In [1]: import numpy as np

In [2]: np.set_printoptions(suppress=True, linewidth=160)

In [3]: M = np.load("mat.npy")

In [4]: print(M)
[[0 0 0 0 0 0 0 0 0 0 0]
 [0 3 0 0 0 0 0 0 0 0 0]
 [0 0 2 0 0 0 0 0 0 0 0]
 [0 0 0 5 0 0 0 0 0 0 0]
 [0 0 0 0 1 0 0 0 0 0 0]
 [0 0 0 0 0 5 0 0 0 0 0]
 [0 0 0 0 0 0 5 0 0 0 0]
 [0 0 0 0 0 0 0 4 0 0 0]
 [0 0 0 0 0 0 0 0 3 0 0]
 [0 0 0 0 0 0 0 0 0 3 0]
 [0 0 0 0 0 0 0 0 0 0 3]]

In [5]: # null space of dimension 1

In [6]: print(np.flatnonzero(np.linalg.matrix_power((M != 0) + (M.T != 0) + np.eye(11), 11)[4]))
[4]

In [7]: print((M != 0).astype(int))
[[0 0 0 0 0 0 0 0 0 0 0]
 [0 1 0 0 0 0 0 0 0 0 0]
 [0 0 1 0 0 0 0 0 0 0 0]
 [0 0 0 1 0 0 0 0 0 0 0]
 [0 0 0 0 1 0 0 0 0 0 0]
 [0 0 0 0 0 1 0 0 0 0 0]
 [0 0 0 0 0 0 1 0 0 0 0]
 [0 0 0 0 0 0 0 1 0 0 0]
 [0 0 0 0 0 0 0 0 1 0 0]
 [0 0 0 0 0 0 0 0 0 1 0]
 [0 0 0 0 0 0 0 0 0 0 1]]

In [8]: print(M @ M)
[[ 0  0  0  0  0  0  0  0  0  0  0]
 [ 0  9  0  0  0  0  0  0  0  0  0]
 [ 0  0  4  0  0  0  0  0  0  0  0]
 [ 0  0  0 25  0  0  0  0  0  0  0]
 [ 0  0  0  0  1  0  0  0  0  0  0]
 [ 0  0  0  0  0 25  0  0  0  0  0]
 [ 0  0  0  0  0  0 25  0  0  0  0]
 [ 0  0  0  0  0  0  0 16  0  0  0]
 [ 0  0  0  0  0  0  0  0  9  0  0]
 [ 0  0  0  0  0  0  0  0  0  9  0]
 [ 0  0  0  0  0  0  0  0  0  0  9]]

In [9]: ev, vecs = np.linalg.eigh(M)

In [10]: print(ev)
[0. 1. 2. 3. 3. 3. 3. 4. 5. 5. 5.]

In [11]: print((ev > 1e-8).sum(), (ev < -1e-8).sum())
10 0

In [12]: print(np.round(np.linalg.eigvalsh(M @ M), 1))
[ 0.  1.  4.  9.  9.  9.  9. 16. 25. 25. 25.]

In [13]: print(vecs.T @ M @ vecs)
[[0. 0. 0. 0. 0. 0. 0. 0. 0. 0. 0.]
 [0. 1. 0. 0. 0. 0. 0. 0. 0. 0. 0.]
 [0. 0. 2. 0. 0. 0. 0. 0. 0. 0. 0.]
 [0. 0. 0. 3. 0. 0. 0. 0. 0. 0. 0.]
 [0. 0. 0. 0. 3. 0. 0. 0. 0. 0. 0.]
 [0. 0. 0. 0. 0. 3. 0. 0. 0. 0. 0.]
 [0. 0. 0. 0. 0. 0. 3. 0. 0. 0. 0.]
 [0. 0. 0. 0. 0. 0. 0. 4. 0. 0. 0.]
 [0. 0. 0. 0. 0. 0. 0. 0. 5. 0. 0.]
 [0. 0. 0. 0. 0. 0. 0. 0. 0. 5. 0.]
 [0. 0. 0. 0. 0. 0. 0. 0. 0. 0. 5.]]

In [14]: print(vecs.T @ vecs)
[[1. 0. 0. 0. 0. 0. 0. 0. 0. 0. 0.]
 [0. 1. 0. 0. 0. 0. 0. 0. 0. 0. 0.]
 [0. 0. 1. 0. 0. 0. 0. 0. 0. 0. 0.]
 [0. 0. 0. 1. 0. 0. 0. 0. 0. 0. 0.]
 [0. 0. 0. 0. 1. 0. 0. 0. 0. 0. 0.]
 [0. 0. 0. 0. 0. 1. 0. 0. 0. 0. 0.]
 [0. 0. 0. 0. 0. 0. 1. 0. 0. 0. 0.]
 [0. 0. 0. 0. 0. 0. 0. 1. 0. 0. 0.]
 [0. 0. 0. 0. 0. 0. 0. 0. 1. 0. 0.]
 [0. 0. 0. 0. 0. 0. 0. 0. 0. 1. 0.]
 [0. 0. 0. 0. 0. 0. 0. 0. 0. 0. 1.]]

In [15]: C = np.array([[-1, -1, -4, 2, 4, 2, -4, 2], [-3, -5, -5, 1, -4, -3, -1, 3]])

In [16]: A = np.repeat(C, 38 // 2, axis=0)

In [17]: rng = np.random.default_rng(929491)

In [18]: A = A + 0.3 * rng.normal(size=A.shape)

In [19]: print(A.round(1))
[[-0.9 -0.6 -4.   2.1  4.4  1.9 -4.2  2.2]
 [-0.9 -1.4 -4.3  1.9  4.5  1.8 -4.1  2. ]
 [-0.9 -0.8 -4.2  2.1  4.3  1.8 -4.   2.3]
 [-1.2 -0.8 -4.   1.8  4.2  1.4 -4.   2.5]
 [-1.3 -1.  -4.3  1.8  4.2  1.9 -3.9  2. ]
 [-0.6 -0.9 -4.1  1.9  3.9  2.2 -4.3  2.3]
 [-0.7 -0.7 -4.2  1.7  4.1  2.1 -3.8  1.8]
 [-1.3 -1.1 -3.7  2.3  3.5  1.7 -4.2  2. ]
 [-0.3 -0.9 -3.4  2.   4.   2.2 -4.   2. ]
 [-0.9 -0.6 -3.7  2.4  4.1  2.3 -4.   2.3]
 [-0.8 -0.8 -3.8  2.5  4.7  2.  -4.2  1.9]
 [-0.9 -1.  -4.1  2.   4.2  1.6 -4.2  2. ]
 [-0.7 -1.6 -4.4  1.4  3.8  2.1 -4.   2.2]
 [-0.9 -1.  -3.6  2.4  3.9  1.8 -4.1  1.8]
 [-0.9 -0.7 -4.1  1.7  4.2  2.  -4.2  1.6]
 [-1.3 -0.9 -4.1  1.3  4.   2.6 -3.8  1.8]
 [-0.3 -1.1 -3.7  2.5  4.5  2.3 -3.8  2.4]
 [-1.  -1.1 -3.1  2.   4.1  2.  -4.2  2. ]
 [-1.  -0.7 -4.1  1.6  4.4  2.  -4.   2.3]
 [-3.  -4.9 -4.8  0.9 -4.2 -3.6 -1.4  3. ]
 [-3.3 -5.3 -5.4  1.1 -3.9 -3.  -1.5  3. ]
 [-3.2 -4.8 -5.1  1.2 -4.2 -2.8 -0.9  2.9]
 [-3.3 -5.1 -5.1  1.  -3.5 -2.9 -0.7  2.5]
 [-3.3 -4.9 -5.   0.4 -3.7 -2.8 -1.3  2.9]
 [-3.  -5.3 -5.1  1.2 -3.8 -2.6 -1.   3.6]
 [-3.1 -5.3 -4.9  1.4 -4.1 -2.8 -0.9  3.7]
 [-3.1 -5.3 -4.9  1.  -4.4 -2.7 -0.7  3.2]
 [-2.9 -4.8 -5.   0.6 -3.8 -3.1 -1.2  2.8]
 [-2.7 -4.6 -5.   0.9 -3.5 -2.8 -1.   3.4]
 [-3.6 -5.5 -5.1  1.1 -3.6 -3.  -1.2  3.4]
 [-3.1 -5.  -4.7  1.  -3.9 -3.5 -0.7  3. ]
 [-3.4 -5.3 -5.   0.9 -3.6 -3.2 -1.2  3. ]
 [-2.7 -5.4 -5.1  0.8 -3.7 -3.  -1.6  3.1]
 [-2.7 -4.2 -5.1  1.2 -4.4 -3.1 -1.6  2.7]
 [-3.  -5.2 -4.5  0.5 -3.6 -2.8 -1.3  2.8]
 [-2.5 -4.7 -5.4  1.2 -4.  -3.  -0.9  3.1]
 [-3.  -4.3 -5.1  1.  -3.5 -3.1 -0.5  2.8]
 [-3.2 -5.1 -4.8  0.8 -4.1 -2.9 -0.8  2.7]]

In [20]: print(np.linalg.lstsq(M[:-1].T, M[-1])[2])
9

In [21]: print(np.allclose(M[:-1].T @ np.linalg.lstsq(M[:-1].T, M[-1])[0], M[-1]))
False

In [22]: try:
    ...:     np.linalg.inv(M)
    ...: except np.linalg.LinAlgError as e:
    ...:     print(e)
    ...: 
Singular matrix

In [23]: print(np.abs(np.diag(np.linalg.qr(M)[1])) > 1e-9)
[False  True  True  True  True  True  True  True  True  True  True]

In [24]: print(np.round(M @ np.linalg.pinv(M) @ M, 1))
[[0. 0. 0. 0. 0. 0. 0. 0. 0. 0. 0.]
 [0. 3. 0. 0. 0. 0. 0. 0. 0. 0. 0.]
 [0. 0. 2. 0. 0. 0. 0. 0. 0. 0. 0.]
 [0. 0. 0. 5. 0. 0. 0. 0. 0. 0. 0.]
 [0. 0. 0. 0. 1. 0. 0. 0. 0. 0. 0.]
 [0. 0. 0. 0. 0. 5. 0. 0. 0. 0. 0.]
 [0. 0. 0. 0. 0. 0. 5. 0. 0. 0. 0.]
 [0. 0. 0. 0. 0. 0. 0. 4. 0. 0. 0.]
 [0. 0. 0. 0. 0. 0. 0. 0. 3. 0. 0.]
 [0. 0. 0. 0. 0. 0. 0. 0. 0. 3. 0.]
 [0. 0. 0. 0. 0. 0. 0. 0. 0. 0. 3.]]

In [25]: lab = rng.permutation(8)

In [26]: out = A[:, lab] * rng.choice([-1, 1], 8)

In [27]: print(out.round(1))
[[-4.2 -4.  -2.1  1.9  0.6 -0.9  4.4  2.2]
 [-4.1 -4.3 -1.9  1.8  1.4 -0.9  4.5  2. ]
 [-4.  -4.2 -2.1  1.8  0.8 -0.9  4.3  2.3]
 [-4.  -4.  -1.8  1.4  0.8 -1.2  4.2  2.5]
 [-3.9 -4.3 -1.8  1.9  1.  -1.3  4.2  2. ]
 [-4.3 -4.1 -1.9  2.2  0.9 -0.6  3.9  2.3]
 [-3.8 -4.2 -1.7  2.1  0.7 -0.7  4.1  1.8]
 [-4.2 -3.7 -2.3  1.7  1.1 -1.3  3.5  2. ]
 [-4.  -3.4 -2.   2.2  0.9 -0.3  4.   2. ]
 [-4.  -3.7 -2.4  2.3  0.6 -0.9  4.1  2.3]
 [-4.2 -3.8 -2.5  2.   0.8 -0.8  4.7  1.9]
 [-4.2 -4.1 -2.   1.6  1.  -0.9  4.2  2. ]
 [-4.  -4.4 -1.4  2.1  1.6 -0.7  3.8  2.2]
 [-4.1 -3.6 -2.4  1.8  1.  -0.9  3.9  1.8]
 [-4.2 -4.1 -1.7  2.   0.7 -0.9  4.2  1.6]
 [-3.8 -4.1 -1.3  2.6  0.9 -1.3  4.   1.8]
 [-3.8 -3.7 -2.5  2.3  1.1 -0.3  4.5  2.4]
 [-4.2 -3.1 -2.   2.   1.1 -1.   4.1  2. ]
 [-4.  -4.1 -1.6  2.   0.7 -1.   4.4  2.3]
 [-1.4 -4.8 -0.9 -3.6  4.9 -3.  -4.2  3. ]
 [-1.5 -5.4 -1.1 -3.   5.3 -3.3 -3.9  3. ]
 [-0.9 -5.1 -1.2 -2.8  4.8 -3.2 -4.2  2.9]
 [-0.7 -5.1 -1.  -2.9  5.1 -3.3 -3.5  2.5]
 [-1.3 -5.  -0.4 -2.8  4.9 -3.3 -3.7  2.9]
 [-1.  -5.1 -1.2 -2.6  5.3 -3.  -3.8  3.6]
 [-0.9 -4.9 -1.4 -2.8  5.3 -3.1 -4.1  3.7]
 [-0.7 -4.9 -1.  -2.7  5.3 -3.1 -4.4  3.2]
 [-1.2 -5.  -0.6 -3.1  4.8 -2.9 -3.8  2.8]
 [-1.  -5.  -0.9 -2.8  4.6 -2.7 -3.5  3.4]
 [-1.2 -5.1 -1.1 -3.   5.5 -3.6 -3.6  3.4]
 [-0.7 -4.7 -1.  -3.5  5.  -3.1 -3.9  3. ]
 [-1.2 -5.  -0.9 -3.2  5.3 -3.4 -3.6  3. ]
 [-1.6 -5.1 -0.8 -3.   5.4 -2.7 -3.7  3.1]
 [-1.6 -5.1 -1.2 -3.1  4.2 -2.7 -4.4  2.7]
 [-1.3 -4.5 -0.5 -2.8  5.2 -3.  -3.6  2.8]
 [-0.9 -5.4 -1.2 -3.   4.7 -2.5 -4.   3.1]
 [-0.5 -5.1 -1.  -3.1  4.3 -3.  -3.5  2.8]
 [-0.8 -4.8 -0.8 -2.9  5.1 -3.2 -4.1  2.7]]

In [28]: U, _, vt = np.linalg.svd(A.T @ out)

In [29]: print(np.round(np.linalg.lstsq(A, out)[0], 1) + 0)
[[ 0.  0.  0.  0.  0.  1.  0.  0.]
 [ 0.  0.  0.  0. -1.  0.  0.  0.]
 [ 0.  1.  0.  0.  0.  0.  0.  0.]
 [ 0.  0. -1.  0.  0.  0.  0.  0.]
 [ 0.  0.  0.  0.  0.  0.  1.  0.]
 [ 0.  0.  0.  1.  0.  0.  0.  0.]
 [ 1.  0.  0.  0.  0.  0.  0.  0.]
 [ 0.  0.  0.  0.  0.  0.  0.  1.]]

In [30]: print(np.round(U @ vt, 1) + 0)
[[ 0.  0.  0.  0.  0.  1.  0.  0.]
 [ 0.  0.  0.  0. -1.  0.  0.  0.]
 [ 0.  1.  0.  0.  0.  0.  0.  0.]
 [ 0.  0. -1.  0.  0.  0.  0.  0.]
 [ 0.  0.  0.  0.  0.  0.  1.  0.]
 [ 0.  0.  0.  1.  0.  0.  0.  0.]
 [ 1.  0.  0.  0.  0.  0.  0.  0.]
 [ 0.  0.  0.  0.  0.  0.  0.  1.]]

In [31]: print(lab)
[6 2 3 5 1 0 4 7]

In [32]: dist = np.linalg.norm(A[:, None] - A[None], axis=-1)

In [33]: print(np.flatnonzero(dist[20] < dist.mean() / 2))
[19 20 21 22 23 24 25 26 27 28 29 30 31 32 33 34 35 36 37]

In [34]: x0 = np.array([-3, 0, -1, 1, -2, 3, -3, 1])

In [35]: target = A @ x0

In [36]: print(np.round(np.linalg.solve(A.T @ A, A.T @ target), 1) + 0)
[-3.  0. -1.  1. -2.  3. -3.  1.]

In [37]: target = target + 0.3 * rng.normal(size=38)

In [38]: print(target.round(1))
[20.4 19.8 20.2 20.  21.5 22.2 19.3 22.9 19.2 21.5 20.7 19.4 20.9 20.3 20.  22.  18.8 20.7 20.3 19.4 22.3 21.8 19.  20.8 21.9 21.7 21.3 19.3 19.4 22.  17.7
 19.9 20.4 21.3 19.8 19.1 17.5 20. ]

In [39]: beta, *_ = np.linalg.lstsq(A, target)

In [40]: print(beta.round(1))
[-2.8 -0.1 -1.   1.1 -1.8  2.8 -2.9  1.2]
